In [1]: import numpy as np

In [2]: from numpy import linalg as LA

In [3]: np.set_printoptions(precision=3, suppress=True, linewidth=160, sign=" ")

In [4]: rd = lambda a: np.round(a, 3) + 0

In [5]: E = np.load("w.npy")

In [6]: E
Out[6]: 
array([[  1,   1,  -3,   0,   3,  -1,   4,   1,  -2,  -2,   0],
       [  2,   3,  -3,   1,   1,  -2,  -4,  -1,   3,   1,  -3],
       [  0,   3,  -1,  -2,  -3,   1,   4,   1,   3,   1,   3],
       [ -2,   1,   1,  -2,   1,  -3,   0,   0,  -3,   2,  -1],
       [ -3,   0,  -2,   0,   3,   2,   8,   2,   1,  -3,   2],
       [ -3,  -2,  -1,   2,   1,   3,   8,   2,  -3,   2,   2],
       [  3,   0,   3,   0,  -2,   0,  -8,  -2,   0,  -1,   2],
       [  1,  -2,  -1,  -1,   0,  -2,   8,   2,   0,  -2,   3],
       [ -2,  -3,  -3,  -2,  -1,  -1, -12,  -3,   3,   0,   0],
       [  3,  -1,   0,   3,   1,   3, -12,  -3,  -2,  -3,  -2]])

In [7]: # column 6 dominates

In [8]: f, r1 = E[5], E[9]

In [9]: f @ r1
Out[9]: np.int64(-97)

In [10]: pr = (f @ r1) / (f @ f) * f

In [11]: rd(LA.norm(f + r1) ** 2 + LA.norm(f - r1) ** 2)
Out[11]: np.float64(624.0)

In [12]: rd(pr)
Out[12]: array([ 2.575,  1.717,  0.858, -1.717, -0.858, -2.575, -6.867, -1.717,  2.575, -1.717, -1.717])

In [13]: np.outer(f, r1)
Out[13]: 
array([[ -9,   3,   0,  -9,  -3,  -9,  36,   9,   6,   9,   6],
       [ -6,   2,   0,  -6,  -2,  -6,  24,   6,   4,   6,   4],
       [ -3,   1,   0,  -3,  -1,  -3,  12,   3,   2,   3,   2],
       [  6,  -2,   0,   6,   2,   6, -24,  -6,  -4,  -6,  -4],
       [  3,  -1,   0,   3,   1,   3, -12,  -3,  -2,  -3,  -2],
       [  9,  -3,   0,   9,   3,   9, -36,  -9,  -6,  -9,  -6],
       [ 24,  -8,   0,  24,   8,  24, -96, -24, -16, -24, -16],
       [  6,  -2,   0,   6,   2,   6, -24,  -6,  -4,  -6,  -4],
       [ -9,   3,   0,  -9,  -3,  -9,  36,   9,   6,   9,   6],
       [  6,  -2,   0,   6,   2,   6, -24,  -6,  -4,  -6,  -4],
       [  6,  -2,   0,   6,   2,   6, -24,  -6,  -4,  -6,  -4]])

In [14]: rng = np.random.default_rng(29534)

In [15]: other = E + rng.integers(-2, 3, (10, 9)) @ rng.integers(-2, 3, (9, 11))

In [16]: other
Out[16]: 
array([[  1,  10, -13, -14,  -3,   1,   8,   1,   1,   5,   5],
       [ -1,   9,  -7,  -3, -12,  -1,  -8,   1,   4,  -6,   5],
       [ -8,   1,  -5,  -5,  -5,  -5,   7,   9,   2,   9,  11],
       [  5,   0,   7,   5,   0,  -1,  -2,  -1,  -6, -10,   1],
       [ -3,  11,  -7, -10,  -9,  13,  -3,   1,  -1, -14,  -1],
       [ -4,   3,  -3,   0,  -1,   1,  10,   1,   2,   5,  11],
       [  7,   0,  -3,  -2,  -4, -11,   6,   2,   6,  -6,   4],
       [  2,  -4,   4,   6,   1,  -4,   7,   4,  -1,  -8,   8],
       [ -1,  -5,   4,   6,   5,  -1, -12,  -4,   3,   6,   9],
       [ -4,   2,   1,   3,  -2,   4, -17,   0,  -2,   2,  11]])

In [17]: np.abs(other - E).sum(axis=1)
Out[17]: array([ 60,  53,  53,  44,  77,  34,  56,  33,  40,  41])

In [18]: other - E
Out[18]: 
array([[  0,   9, -10, -14,  -6,   2,   4,   0,   3,   7,   5],
       [ -3,   6,  -4,  -4, -13,   1,  -4,   2,   1,  -7,   8],
       [ -8,  -2,  -4,  -3,  -2,  -6,   3,   8,  -1,   8,   8],
       [  7,  -1,   6,   7,  -1,   2,  -2,  -1,  -3, -12,   2],
       [  0,  11,  -5, -10, -12,  11, -11,  -1,  -2, -11,  -3],
       [ -1,   5,  -2,  -2,  -2,  -2,   2,  -1,   5,   3,   9],
       [  4,   0,  -6,  -2,  -2, -11,  14,   4,   6,  -5,   2],
       [  1,  -2,   5,   7,   1,  -2,  -1,   2,  -1,  -6,   5],
       [  1,  -2,   7,   8,   6,   0,   0,  -1,   0,   6,   9],
       [ -7,   3,   1,   0,  -3,   1,  -5,   3,   0,   5,  13]])

In [19]: LA.matrix_rank(other - E, tol=1e-8)
Out[19]: np.int64(9)

In [20]: W0 = np.load("case14.npy")

In [21]: rd(W0)
Out[21]: 
array([[-43.512,   7.618, -19.982,   3.009],
       [-32.015,   1.784, -14.54 ,  -0.245],
       [-27.974,  -0.043, -12.67 ,  -1.17 ],
       [-22.682,  -2.19 , -10.26 ,  -2.153],
       [-18.369,  -3.667,  -8.336,  -2.713],
       [-11.435,  -5.239,  -5.332,  -2.97 ],
       [ -7.36 ,  -5.357,  -3.621,  -2.556],
       [ -5.397,  -5.016,  -2.804,  -2.123],
       [ -3.406,  -4.196,  -1.959,  -1.463],
       [ -2.689,  -3.715,  -1.64 ,  -1.159],
       [ -1.242,  -2.228,  -0.915,  -0.449],
       [ -0.89 ,  -1.71 ,  -0.703,  -0.274],
       [ -0.735,  -1.456,  -0.601,  -0.203],
       [ -0.658,  -1.324,  -0.548,  -0.17 ],
       [  0.277,   0.641,   0.302,  -0.05 ],
       [  0.45 ,   1.047,   0.519,  -0.142],
       [  0.494,   1.15 ,   0.578,  -0.174],
       [  0.962,   2.134,   1.276,  -0.745],
       [  1.321,   2.689,   1.87 ,  -1.426],
       [  1.82 ,   3.153,   2.704,  -2.563],
       [  1.839,   3.165,   2.735,  -2.608],
       [  3.148,   3.325,   4.796,  -5.871],
       [  3.303,   3.287,   5.026,  -6.256],
       [  6.394,   1.48 ,   9.236, -13.627],
       [ 10.436,  -2.056,  14.117, -22.463],
       [ 10.626,  -2.237,  14.337, -22.863],
       [ 14.366,  -5.923,  18.527, -30.509],
       [ 15.391,  -6.968,  19.642, -32.544],
       [ 17.232,  -8.87 ,  21.614, -36.146],
       [ 17.356,  -8.999,  21.746, -36.386],
       [ 33.094, -25.954,  37.612, -65.245],
       [ 33.117, -25.98 ,  37.635, -65.287]])

In [22]: left, sig, VT = LA.svd(W0)

In [23]: np.argmax(sig[:-1] / (sig[1:] + 1e-6)) + 1
Out[23]: np.int64(3)

In [24]: rd(sig)
Out[24]: array([ 162.397,   62.655,   20.794,    0.   ])

In [25]: other = left[:, :3] @ np.diag(sig[:3]) @ VT[:3]

In [26]: rd(LA.norm(W0 - other) / LA.norm(W0))
Out[26]: np.float64(0.0)

In [27]: rd(other)
Out[27]: 
array([[-43.512,   7.618, -19.982,   3.009],
       [-32.015,   1.784, -14.54 ,  -0.245],
       [-27.974,  -0.043, -12.67 ,  -1.17 ],
       [-22.682,  -2.19 , -10.26 ,  -2.153],
       [-18.369,  -3.667,  -8.336,  -2.713],
       [-11.435,  -5.239,  -5.332,  -2.97 ],
       [ -7.36 ,  -5.357,  -3.621,  -2.556],
       [ -5.397,  -5.016,  -2.804,  -2.123],
       [ -3.406,  -4.196,  -1.959,  -1.463],
       [ -2.689,  -3.715,  -1.64 ,  -1.159],
       [ -1.242,  -2.228,  -0.915,  -0.449],
       [ -0.89 ,  -1.71 ,  -0.703,  -0.274],
       [ -0.735,  -1.456,  -0.601,  -0.203],
       [ -0.658,  -1.324,  -0.548,  -0.17 ],
       [  0.277,   0.641,   0.302,  -0.05 ],
       [  0.45 ,   1.047,   0.519,  -0.142],
       [  0.494,   1.15 ,   0.578,  -0.174],
       [  0.962,   2.134,   1.276,  -0.745],
       [  1.321,   2.689,   1.87 ,  -1.426],
       [  1.82 ,   3.153,   2.704,  -2.563],
       [  1.839,   3.165,   2.735,  -2.608],
       [  3.148,   3.325,   4.796,  -5.871],
       [  3.303,   3.287,   5.026,  -6.256],
       [  6.394,   1.48 ,   9.236, -13.627],
       [ 10.436,  -2.056,  14.117, -22.463],
       [ 10.626,  -2.237,  14.337, -22.863],
       [ 14.366,  -5.923,  18.527, -30.509],
       [ 15.391,  -6.968,  19.642, -32.544],
       [ 17.232,  -8.87 ,  21.614, -36.146],
       [ 17.356,  -8.999,  21.746, -36.386],
       [ 33.094, -25.954,  37.612, -65.245],
       [ 33.117, -25.98 ,  37.635, -65.287]])

In [28]: LA.matrix_rank(W0, rtol=0.05)
Out[28]: np.int64(3)
